$ python3 -q
>>> import numpy as np
>>> np.set_printoptions(suppress=True, linewidth=160)
>>> W0 = np.load("mat.npy")
>>> W0
array([[ 22., -15., -14.,  11.],
       [ 30., -23., -22.,  19.],
       [ 28., -22., -20.,  18.],
       [ 44., -38., -36.,  34.]])
>>> Uu, sig, Vh = np.linalg.svd(W0)
>>> np.argmax(sig[:-1] / (sig[1:] + 1e-6)) + 1
np.int64(3)
>>> other = Uu[:, :3] @ np.diag(sig[:3]) @ Vh[:3]
>>> np.linalg.matrix_rank(other)
np.int64(3)
>>> np.linalg.matrix_rank(W0, rtol=0.1)
np.int64(1)
>>> np.linalg.cond(W0) > 100
np.True_
>>> G = W0.T @ W0
>>> np.allclose(G, G.T)
True
>>> np.round(np.linalg.svd(W0, compute_uv=False) ** 2, 2) + 0
array([11096.19,    27.47,     0.34,     0.  ])
>>> G
array([[ 4104., -3308., -3112.,  2812.],
       [-3308.,  2682.,  2524., -2290.],
       [-3112.,  2524.,  2376., -2156.],
       [ 2812., -2290., -2156.,  1962.]])
>>> (W0 @ W0.T).shape
(4, 4)
>>> np.round(np.trace(np.linalg.pinv(W0) @ W0), 2)
np.float64(3.0)
>>> round(np.linalg.det(W0), 2)
np.float64(0.0)
>>> np.round(np.abs(np.linalg.eigvals(W0)).max(), 2)
np.float64(8.0)
>>> np.round(np.sort(np.abs(np.linalg.eigvals(W0))), 2) + 0
array([0., 1., 4., 8.])
>>> np.round(np.linalg.matrix_power(W0, 3), 2)
array([[  766.,  -639.,  -638.,   575.],
       [ 1278., -1151., -1150.,  1087.],
       [ 1276., -1150., -1148.,  1086.],
       [ 2300., -2174., -2172.,  2110.]])
>>> np.allclose(W0 @ W0.T, W0.T @ W0)
False
>>> np.trace(W0)
np.float64(13.0)
>>> J = np.load("data.npy")
>>> J
array([[ 0.04,  0.26, -0.11,  0.06,  0.14, -0.06,  0.29,  0.1 ,  0.02],
       [-0.7 , -2.25,  2.23, -1.35, -2.29, -0.14, -1.39, -1.44, -2.24],
       [-1.07, -3.18,  3.39, -2.41, -3.42,  0.03, -2.06, -2.06, -3.28],
       [ 0.61,  1.62, -1.49,  0.98,  1.63,  0.11,  0.92,  1.08,  1.47],
       [-1.13, -3.49,  3.49, -2.3 , -3.57, -0.06, -2.28, -2.26, -3.48],
       [-0.76, -2.52,  2.79, -1.73, -2.49,  0.07, -1.81, -1.72, -2.4 ],
       [ 1.02,  3.1 , -3.25,  2.01,  3.05,  0.3 ,  2.16,  2.13,  3.04],
       [-0.84, -2.57,  2.47, -1.59, -2.54,  0.14, -1.58, -1.6 , -2.42],
       [-1.02, -2.59,  2.48, -1.64, -2.56,  0.03, -1.83, -1.6 , -2.48],
       [ 1.21,  2.99, -3.26,  1.98,  3.06, -0.06,  2.05,  2.03,  3.17],
       [-0.97, -3.12,  3.03, -2.22, -3.11,  0.19, -2.03, -2.38, -3.28],
       [ 0.  ,  0.73, -0.71,  0.37,  0.67, -0.23,  0.39,  0.41,  0.67],
       [ 0.09, -0.08,  0.15, -0.26, -0.1 , -0.01, -0.1 , -0.09, -0.33],
       [ 1.  ,  2.83, -2.82,  1.93,  2.92,  0.02,  1.95,  2.05,  2.96],
       [-0.86, -2.36,  2.46, -1.67, -2.62,  0.04, -1.71, -1.71, -2.46],
       [ 0.06,  0.07, -0.03, -0.03,  0.04, -0.03,  0.1 ,  0.16, -0.01],
       [-1.23, -3.82,  3.7 , -2.56, -3.84, -0.17, -2.62, -2.47, -3.93],
       [-0.03,  0.06, -0.02,  0.11,  0.23, -0.01,  0.02,  0.09,  0.17],
       [ 1.04,  2.91, -3.19,  2.06,  3.  , -0.05,  2.02,  2.05,  3.18],
       [-1.31, -4.35,  4.53, -3.03, -4.29,  0.06, -3.02, -2.99, -4.33],
       [ 1.01,  3.52, -3.55,  2.29,  3.51, -0.02,  2.24,  2.44,  3.65],
       [-0.03, -0.44,  0.23, -0.16, -0.45,  0.09, -0.33, -0.3 , -0.61],
       [ 1.75,  5.02, -5.33,  3.34,  5.13, -0.19,  3.34,  3.6 ,  5.32],
       [ 0.83,  2.44, -2.71,  1.85,  2.63, -0.06,  1.77,  1.72,  2.61],
       [-0.49, -1.49,  1.4 , -0.83, -1.23, -0.07, -1.07, -0.95, -1.5 ],
       [-0.11, -0.5 ,  0.67, -0.26, -0.59, -0.05, -0.49, -0.47, -0.67]])
>>> round(J[13] @ J[10], 2)
np.float64(-50.25)
>>> round(np.linalg.norm(J, "nuc"), 2)
np.float64(35.65)
>>> round(float(np.linalg.norm(J) ** 2 / np.linalg.norm(J, 2) ** 2), 2)
1.0
>>> np.round(np.linalg.norm(J, 2), 2)
np.float64(31.84)
>>> np.round(np.linalg.norm(J, axis=0), 2)
array([ 4.49, 13.43, 13.82,  9.07, 13.62,  0.58,  9.07,  9.2 , 13.75])
>>> other = np.array([[0, 1, 0, 0, 0, 2, 0, 1, 0],
...     [0, 2, 1, 2, 2, 1, 1, 0, 0],
...     [2, 2, 2, 1, 1, 2, 1, 0, 0],
...     [2, 0, 0, 0, 2, 0, 0, 1, 0],
...     [1, 2, 2, 0, 0, 2, 0, 0, 1],
...     [0, 2, 1, 0, 2, 1, 2, 2, 1],
...     [0, 2, 0, 2, 0, 1, 2, 1, 1],
...     [1, 1, 0, 1, 0, 1, 1, 1, 0],
...     [2, 0, 2, 2, 1, 0, 2, 2, 1]])
>>> F = np.triu(other)
>>> F
array([[0, 1, 0, 0, 0, 2, 0, 1, 0],
       [0, 2, 1, 2, 2, 1, 1, 0, 0],
       [0, 0, 2, 1, 1, 2, 1, 0, 0],
       [0, 0, 0, 0, 2, 0, 0, 1, 0],
       [0, 0, 0, 0, 0, 2, 0, 0, 1],
       [0, 0, 0, 0, 0, 1, 2, 2, 1],
       [0, 0, 0, 0, 0, 0, 2, 1, 1],
       [0, 0, 0, 0, 0, 0, 0, 1, 0],
       [0, 0, 0, 0, 0, 0, 0, 0, 1]])
>>> # rows and columns are dependent
>>> Uu, sig, Vh = np.linalg.svd(F)
>>> vecs = Vh[:(sig > 1e-8).sum()]
>>> rng = np.random.default_rng(975)
>>> x = F[5] + -1 * F[0] + rng.integers(2) * np.eye(9)[7]
>>> x
array([ 0., -1.,  0.,  0.,  0., -1.,  2.,  2.,  1.])
>>> np.round(vecs.T @ vecs, 2) + 0
array([[0., 0., 0., 0., 0., 0., 0., 0., 0.],
       [0., 1., 0., 0., 0., 0., 0., 0., 0.],
       [0., 0., 1., 0., 0., 0., 0., 0., 0.],
       [0., 0., 0., 1., 0., 0., 0., 0., 0.],
       [0., 0., 0., 0., 1., 0., 0., 0., 0.],
       [0., 0., 0., 0., 0., 1., 0., 0., 0.],
       [0., 0., 0., 0., 0., 0., 1., 0., 0.],
       [0., 0., 0., 0., 0., 0., 0., 1., 0.],
       [0., 0., 0., 0., 0., 0., 0., 0., 1.]])
>>> np.round(np.diag(vecs.T @ vecs), 2)
array([0., 1., 1., 1., 1., 1., 1., 1., 1.])
>>> round(np.linalg.norm(x - vecs.T @ vecs @ x), 2)
np.float64(0.0)
>>> np.linalg.matrix_rank(np.vstack([F, x]))
np.int64(8)
>>> f, v = F[5], F[8]
>>> f @ v
np.int64(1)
>>> pr = (f @ v) / (f @ f) * f
>>> v - pr
array([ 0. ,  0. ,  0. ,  0. ,  0. , -0.1, -0.2, -0.2,  0.9])
>>> m1 = np.loadtxt("w.csv", delimiter=",")
>>> m1.round(2)
array([[ 1.  ,  0.  ,  0.  ,  0.  ,  0.  ,  0.  ,  0.  ],
       [ 0.  ,  1.  ,  0.  ,  0.  ,  0.  ,  0.  ,  0.  ],
       [ 0.  ,  0.  ,  1.  ,  0.  ,  0.  ,  0.  ,  0.  ],
       [ 0.  ,  0.  ,  0.  ,  1.  ,  0.  ,  0.  ,  0.  ],
       [ 0.  ,  0.  ,  0.  ,  0.  ,  0.81,  0.59,  0.  ],
       [ 0.  ,  0.  ,  0.  ,  0.  , -0.59,  0.81,  0.  ],
       [ 0.  ,  0.  ,  0.  ,  0.  ,  0.  ,  0.  ,  1.  ]])
>>> np.round(np.linalg.svd(m1, compute_uv=False), 2)
array([1., 1., 1., 1., 1., 1., 1.])
>>> np.round(np.linalg.norm(m1, axis=0), 2)
array([1., 1., 1., 1., 1., 1., 1.])
>>> x = np.array([-5, 2, 3, -4, -3, -4, -1])
>>> [p for p in range(1, 25) if np.allclose(np.linalg.matrix_power(m1, p), np.eye(7))]
[10, 20]
>>> np.round(np.linalg.inv(m1), 2)
array([[ 1.  ,  0.  ,  0.  ,  0.  ,  0.  ,  0.  ,  0.  ],
       [ 0.  ,  1.  ,  0.  ,  0.  ,  0.  ,  0.  ,  0.  ],
       [ 0.  ,  0.  ,  1.  ,  0.  ,  0.  ,  0.  ,  0.  ],
       [ 0.  ,  0.  ,  0.  ,  1.  ,  0.  ,  0.  ,  0.  ],
       [ 0.  ,  0.  ,  0.  ,  0.  ,  0.81, -0.59,  0.  ],
       [ 0.  ,  0.  ,  0.  ,  0.  ,  0.59,  0.81,  0.  ],
       [ 0.  ,  0.  ,  0.  ,  0.  ,  0.  ,  0.  ,  1.  ]])
>>> round(np.linalg.norm(x), 2), np.round(np.linalg.norm(m1 @ x), 2)
(np.float64(8.94), np.float64(8.94))
>>> round(np.trace(m1), 2)
np.float64(6.62)
>>> np.round((m1 + m1.T) / 2, 2)
array([[1.  , 0.  , 0.  , 0.  , 0.  , 0.  , 0.  ],
       [0.  , 1.  , 0.  , 0.  , 0.  , 0.  , 0.  ],
       [0.  , 0.  , 1.  , 0.  , 0.  , 0.  , 0.  ],
       [0.  , 0.  , 0.  , 1.  , 0.  , 0.  , 0.  ],
       [0.  , 0.  , 0.  , 0.  , 0.81, 0.  , 0.  ],
       [0.  , 0.  , 0.  , 0.  , 0.  , 0.81, 0.  ],
       [0.  , 0.  , 0.  , 0.  , 0.  , 0.  , 1.  ]])
>>> np.round(m1 @ m1, 2)
array([[ 1.  ,  0.  ,  0.  ,  0.  ,  0.  ,  0.  ,  0.  ],
       [ 0.  ,  1.  ,  0.  ,  0.  ,  0.  ,  0.  ,  0.  ],
       [ 0.  ,  0.  ,  1.  ,  0.  ,  0.  ,  0.  ,  0.  ],
       [ 0.  ,  0.  ,  0.  ,  1.  ,  0.  ,  0.  ,  0.  ],
       [ 0.  ,  0.  ,  0.  ,  0.  ,  0.31,  0.95,  0.  ],
       [ 0.  ,  0.  ,  0.  ,  0.  , -0.95,  0.31,  0.  ],
       [ 0.  ,  0.  ,  0.  ,  0.  ,  0.  ,  0.  ,  1.  ]])
>>> round(np.abs(np.linalg.eigvals(m1)).max(), 2)
np.float64(1.0)
>>> np.allclose(m1, m1.T)
False
>>> np.allclose(m1 @ m1.T, m1.T @ m1)
True
>>> np.round((m1 - m1.T) / 2, 2)
array([[ 0.  ,  0.  ,  0.  ,  0.  ,  0.  ,  0.  ,  0.  ],
       [ 0.  ,  0.  ,  0.  ,  0.  ,  0.  ,  0.  ,  0.  ],
       [ 0.  ,  0.  ,  0.  ,  0.  ,  0.  ,  0.  ,  0.  ],
       [ 0.  ,  0.  ,  0.  ,  0.  ,  0.  ,  0.  ,  0.  ],
       [ 0.  ,  0.  ,  0.  ,  0.  ,  0.  ,  0.59,  0.  ],
       [ 0.  ,  0.  ,  0.  ,  0.  , -0.59,  0.  ,  0.  ],
       [ 0.  ,  0.  ,  0.  ,  0.  ,  0.  ,  0.  ,  0.  ]])
>>> mat = 0.5 ** np.abs(np.subtract.outer(np.arange(11), np.arange(11)))
>>> mat.round(2) + 0
array([[1.  , 0.5 , 0.25, 0.12, 0.06, 0.03, 0.02, 0.01, 0.  , 0.  , 0.  ],
       [0.5 , 1.  , 0.5 , 0.25, 0.12, 0.06, 0.03, 0.02, 0.01, 0.  , 0.  ],
       [0.25, 0.5 , 1.  , 0.5 , 0.25, 0.12, 0.06, 0.03, 0.02, 0.01, 0.  ],
       [0.12, 0.25, 0.5 , 1.  , 0.5 , 0.25, 0.12, 0.06, 0.03, 0.02, 0.01],
       [0.06, 0.12, 0.25, 0.5 , 1.  , 0.5 , 0.25, 0.12, 0.06, 0.03, 0.02],
       [0.03, 0.06, 0.12, 0.25, 0.5 , 1.  , 0.5 , 0.25, 0.12, 0.06, 0.03],
       [0.02, 0.03, 0.06, 0.12, 0.25, 0.5 , 1.  , 0.5 , 0.25, 0.12, 0.06],
       [0.01, 0.02, 0.03, 0.06, 0.12, 0.25, 0.5 , 1.  , 0.5 , 0.25, 0.12],
       [0.  , 0.01, 0.02, 0.03, 0.06, 0.12, 0.25, 0.5 , 1.  , 0.5 , 0.25],
       [0.  , 0.  , 0.01, 0.02, 0.03, 0.06, 0.12, 0.25, 0.5 , 1.  , 0.5 ],
       [0.  , 0.  , 0.  , 0.01, 0.02, 0.03, 0.06, 0.12, 0.25, 0.5 , 1.  ]])
>>> x = np.array([1, -4, 2, 1, -1, -2, 4, -5, 3, -1, -5])
>>> h1 = np.maximum(mat @ x, 0)
>>> np.round(mat * (h1 > 1e-9)[:, None], 2) + 0
array([[0.  , 0.  , 0.  , 0.  , 0.  , 0.  , 0.  , 0.  , 0.  , 0.  , 0.  ],
       [0.  , 0.  , 0.  , 0.  , 0.  , 0.  , 0.  , 0.  , 0.  , 0.  , 0.  ],
       [0.25, 0.5 , 1.  , 0.5 , 0.25, 0.12, 0.06, 0.03, 0.02, 0.01, 0.  ],
       [0.12, 0.25, 0.5 , 1.  , 0.5 , 0.25, 0.12, 0.06, 0.03, 0.02, 0.01],
       [0.  , 0.  , 0.  , 0.  , 0.  , 0.  , 0.  , 0.  , 0.  , 0.  , 0.  ],
       [0.  , 0.  , 0.  , 0.  , 0.  , 0.  , 0.  , 0.  , 0.  , 0.  , 0.  ],
       [0.02, 0.03, 0.06, 0.12, 0.25, 0.5 , 1.  , 0.5 , 0.25, 0.12, 0.06],
       [0.  , 0.  , 0.  , 0.  , 0.  , 0.  , 0.  , 0.  , 0.  , 0.  , 0.  ],
       [0.  , 0.  , 0.  , 0.  , 0.  , 0.  , 0.  , 0.  , 0.  , 0.  , 0.  ],
       [0.  , 0.  , 0.  , 0.  , 0.  , 0.  , 0.  , 0.  , 0.  , 0.  , 0.  ],
       [0.  , 0.  , 0.  , 0.  , 0.  , 0.  , 0.  , 0.  , 0.  , 0.  , 0.  ]])
>>> h1.round(2)
array([0.  , 0.  , 0.36, 0.35, 0.  , 0.  , 0.7 , 0.  , 0.  , 0.  , 0.  ])
>>> np.round(np.maximum(mat @ (3 * x), 0), 2)
array([0.  , 0.  , 1.09, 1.05, 0.  , 0.  , 2.11, 0.  , 0.  , 0.  , 0.  ])
>>> np.round(np.tanh(mat @ x), 2)
array([-0.44, -0.99,  0.35,  0.34, -0.75, -0.86,  0.61, -0.99, -0.48, -0.99, -1.  ])
>>> np.round(np.maximum(mat @ x, 0) - np.maximum(-mat @ x, 0), 2)
array([-0.47, -2.44,  0.36,  0.35, -0.98, -1.31,  0.7 , -2.93, -0.53, -2.89, -5.19])
>>> np.round(mat.T @ h1, 2)
array([0.15, 0.29, 0.58, 0.62, 0.44, 0.48, 0.77, 0.38, 0.19, 0.1 , 0.05])
>>> np.flatnonzero(h1 > 1e-9)
array([2, 3, 6])
>>> ev, vecs = np.linalg.eigh(mat)
>>> np.unique(ev.round(6) + 0, return_counts=True)[1]
array([1, 1, 1, 1, 1, 1, 1, 1, 1, 1, 1])
>>> ev.sum(), np.trace(mat)
(np.float64(11.0), np.float64(11.0))
>>> ev.round(2)
array([0.34, 0.36, 0.39, 0.44, 0.52, 0.64, 0.82, 1.11, 1.54, 2.12, 2.72])
>>> (ev > 1e-8).sum(), (ev < -1e-8).sum()
(np.int64(11), np.int64(0))
>>> np.round(vecs.T @ vecs, 2) + 0
array([[1., 0., 0., 0., 0., 0., 0., 0., 0., 0., 0.],
       [0., 1., 0., 0., 0., 0., 0., 0., 0., 0., 0.],
       [0., 0., 1., 0., 0., 0., 0., 0., 0., 0., 0.],
       [0., 0., 0., 1., 0., 0., 0., 0., 0., 0., 0.],
       [0., 0., 0., 0., 1., 0., 0., 0., 0., 0., 0.],
       [0., 0., 0., 0., 0., 1., 0., 0., 0., 0., 0.],
       [0., 0., 0., 0., 0., 0., 1., 0., 0., 0., 0.],
       [0., 0., 0., 0., 0., 0., 0., 1., 0., 0., 0.],
       [0., 0., 0., 0., 0., 0., 0., 0., 1., 0., 0.],
       [0., 0., 0., 0., 0., 0., 0., 0., 0., 1., 0.],
       [0., 0., 0., 0., 0., 0., 0., 0., 0., 0., 1.]])
>>> np.round(np.linalg.svd(mat, compute_uv=False), 2)
array([2.72, 2.12, 1.54, 1.11, 0.82, 0.64, 0.52, 0.44, 0.39, 0.36, 0.34])
>>> np.round(np.linalg.eigvalsh(mat + -3 * np.eye(11)), 2)
array([-2.66, -2.64, -2.61, -2.56, -2.48, -2.36, -2.18, -1.89, -1.46, -0.88, -0.28])
>>> np.abs(vecs[:, -1]).round(6).argmax()
np.int64(5)
